$ ipython --no-banner

In [1]: import numpy as np

In [2]: from numpy import linalg as LA

In [3]: np.set_printoptions(precision=2, suppress=True, linewidth=120)

In [4]: rd = lambda a: np.round(a, 2) + 0

In [5]: A = np.load("x.npy")

In [6]: print(rd(A))
[[-0.7  -0.5  -0.36  0.36]
 [-0.33 -0.4   0.71 -0.49]
 [ 0.62 -0.7   0.13  0.34]
 [-0.16  0.31  0.6   0.72]]

In [7]: # columns are unit length and at right angles

In [8]: x0 = np.array([0, 0, 0, -1])

In [9]: rhs = A @ x0

In [10]: beta, lr = np.zeros(4), 1 / LA.norm(A, 2) ** 2

In [11]: for i in range(8):
    ...:     beta -= lr * A.T @ (A @ beta - rhs)
    ...:     if i % 2 == 0: print(i, round(LA.norm(A @ beta - rhs), 2))
    ...: 
0 0.0
2 0.0
4 0.0
6 0.0

In [12]: print(rd(LA.cond(A)))
1.0

In [13]: C2 = A.T @ A

In [14]: print(rd(LA.eigvalsh(C2)[::-1]))
[1. 1. 1. 1.]

In [15]: print(rd(C2))
[[1. 0. 0. 0.]
 [0. 1. 0. 0.]
 [0. 0. 1. 0.]
 [0. 0. 0. 1.]]

In [16]: print((A @ A.T).shape)
(4, 4)

In [17]: print(rd(LA.svd(A, compute_uv=False) ** 2))
[1. 1. 1. 1.]

In [18]: print(LA.matrix_rank(C2))
4

In [19]: x0 = np.array([0, -3, -7, -7])

In [20]: print(rd(LA.inv(A)))
[[-0.7  -0.33  0.62 -0.16]
 [-0.5  -0.4  -0.7   0.31]
 [-0.36  0.71  0.13  0.6 ]
 [ 0.36 -0.49  0.34  0.72]]

In [21]: print(rd(np.abs(LA.eigvals(A))))
[1. 1. 1. 1.]

In [22]: print(rd(np.sort(np.abs(np.degrees(np.angle(LA.eigvals(A)))))))
[  0.    97.13  97.13 180.  ]

In [23]: print(rd(LA.norm(x0)), rd(LA.norm(A @ x0)))
10.34 10.34

In [24]: K = np.load("mat.npy")

In [25]: print(rd(K))
[[-0.17  0.59 -0.23  2.68  0.78 -1.3 ]
 [ 0.59 -2.31  1.46 -0.29  1.23 -0.14]
 [-0.23  1.46 -0.95  1.72  0.16  0.18]
 [ 2.68 -0.29  1.72 -0.42 -0.1   0.17]
 [ 0.78  1.23  0.16 -0.1  -1.25 -1.09]
 [-1.3  -0.14  0.18  0.17 -1.09 -3.91]]

In [26]: # symmetric

In [27]: r0, v = K[4], K[3]

In [28]: print(rd(r0 @ r0))
4.91

In [29]: print(rd(r0 @ v))
1.99

In [30]: pr = (r0 @ v) / (r0 @ r0) * r0

In [31]: print(rd(v - pr))
[ 2.36 -0.79  1.65 -0.38  0.4   0.62]

In [32]: rng = np.random.default_rng(58)

In [33]: feats = np.eye(5, dtype=int)[rng.permutation(5)] * np.array([2, 3, 0, 0, 0])

In [34]: print(feats)
[[0 0 0 0 0]
 [2 0 0 0 0]
 [0 0 0 0 0]
 [0 0 0 0 0]
 [0 3 0 0 0]]

In [35]: # column 3 repeats column 2

In [36]: print(np.unique(feats.round(6), axis=0).shape)
(3, 5)

In [37]: print(LA.lstsq(feats[:-1].T, feats[-1])[2])
1

In [38]: print(np.poly(feats))
[1. 0. 0. 0. 0. 0.]

In [39]: print(np.kron(np.eye(2, dtype=int), feats))
[[0 0 0 0 0 0 0 0 0 0]
 [2 0 0 0 0 0 0 0 0 0]
 [0 0 0 0 0 0 0 0 0 0]
 [0 0 0 0 0 0 0 0 0 0]
 [0 3 0 0 0 0 0 0 0 0]
 [0 0 0 0 0 0 0 0 0 0]
 [0 0 0 0 0 2 0 0 0 0]
 [0 0 0 0 0 0 0 0 0 0]
 [0 0 0 0 0 0 0 0 0 0]
 [0 0 0 0 0 0 3 0 0 0]]

In [40]: print(rd(LA.det(feats[::-1])))
0.0

In [41]: print(np.argsort(-LA.norm(feats, axis=0).round(6), kind="stable")[:3])
[1 0 2]

In [42]: print(LA.cond(feats) > 100)
True

In [43]: print([round(float(x), 2) for x in LA.svd(feats, compute_uv=False)[:3]])
[3.0, 2.0, 0.0]

In [44]: U, s, Vh = LA.svd(feats)

In [45]: print(np.argmax(s[:-1] / (s[1:] + 1e-6)) + 1)
2

In [46]: print(s)
[3. 2. 0. 0. 0.]

In [47]: Y = U[:, :2] @ np.diag(s[:2]) @ Vh[:2]

In [48]: print(Y)
[[0. 0. 0. 0. 0.]
 [2. 0. 0. 0. 0.]
 [0. 0. 0. 0. 0.]
 [0. 0. 0. 0. 0.]
 [0. 3. 0. 0. 0.]]

In [49]: print(LA.matrix_rank(feats, rtol=0.05))
2

In [50]: X = np.loadtxt("case7.csv", delimiter=",")

In [51]: print(X)
[[-3.42  3.22 -3.59 -5.23 -0.82]
 [-0.29 -2.65  0.89 -4.51  0.  ]
 [-4.79  7.5  -6.3  -3.28 -1.21]
 [-0.01  0.01 -0.04  0.03  0.01]
 [-3.25  4.1  -3.92 -3.71 -0.82]
 [-1.78  0.76 -1.49 -4.12 -0.41]
 [-5.11  4.77 -5.41 -7.83 -1.17]
 [-0.21 -1.78  0.58 -3.01  0.04]
 [-3.41  3.22 -3.63 -5.18 -0.79]
 [-1.82  0.73 -1.49 -4.05 -0.4 ]
 [-1.91 -0.2  -1.24 -5.6  -0.43]
 [-5.    5.69 -5.71 -6.31 -1.21]
 [-0.28 -2.71  0.92 -4.51  0.  ]
 [-0.12 -0.92  0.28 -1.49  0.01]
 [-0.29 -2.69  0.9  -4.47 -0.02]
 [-0.2  -1.8   0.6  -3.   -0.01]
 [-0.02  0.02 -0.03  0.    0.01]
 [-1.75  1.59 -1.79 -2.56 -0.44]
 [-0.3  -2.71  0.92 -4.55  0.  ]
 [-3.48  2.29 -3.31 -6.7  -0.78]
 [-1.72  1.62 -1.8  -2.62 -0.42]
 [-3.39  3.2  -3.61 -5.21 -0.83]
 [-3.2   5.01 -4.2  -2.21 -0.85]
 [-0.17 -1.83  0.59 -3.    0.02]
 [-3.38  3.18 -3.56 -5.22 -0.79]
 [-1.8   0.71 -1.51 -4.1  -0.4 ]
 [-0.16 -1.83  0.62 -3.    0.02]]

In [52]: print(round(np.log10(LA.cond(X))))
3

In [53]: Ac = X - X.mean(axis=0)

In [54]: evecs = LA.svd(Ac)[2][:2]

In [55]: Y = Ac - Ac @ evecs.T @ evecs

In [56]: print(rd(np.cov(Ac @ evecs.T, rowvar=False)))
[[17.14  0.  ]
 [ 0.    3.02]]

In [57]: print(rd(LA.norm(Y) / LA.norm(Ac)))
0.01

In [58]: W2 = X[[8, 0]].astype(float)

In [59]: for _ in range(4):
    ...:     labels = LA.norm(X[:, None] - W2, axis=-1).argmin(axis=1)
    ...:     W2 = np.array([X[labels == j].mean(axis=0) for j in range(2)])
    ...: 

In [60]: print(labels)
[0 1 0 1 0 1 0 1 0 1 1 0 1 1 1 1 1 1 1 0 1 0 0 1 0 1 1]

In [61]: print(rd(W2))
[[-3.84  4.22 -4.32 -5.09 -0.93]
 [-0.75 -0.8  -0.18 -3.21 -0.14]]

In [62]: data = np.load("w.npy")

In [63]: print(data)
[[0 0 0 3 0 0 0]
 [0 0 0 0 3 0 0]
 [0 0 0 0 0 0 3]
 [0 0 0 0 0 3 0]
 [0 0 1 0 0 0 0]
 [0 0 0 0 0 0 0]
 [0 2 0 0 0 0 0]]

In [64]: print(rd(np.trace(LA.pinv(data) @ data)))
6.0

In [65]: print(np.allclose(data[:-1].T @ LA.lstsq(data[:-1].T, data[-1])[0], data[-1]))
False

In [66]: print(np.abs(np.diag(LA.qr(data)[1])) > 1e-9)
[False  True  True False  True False  True]
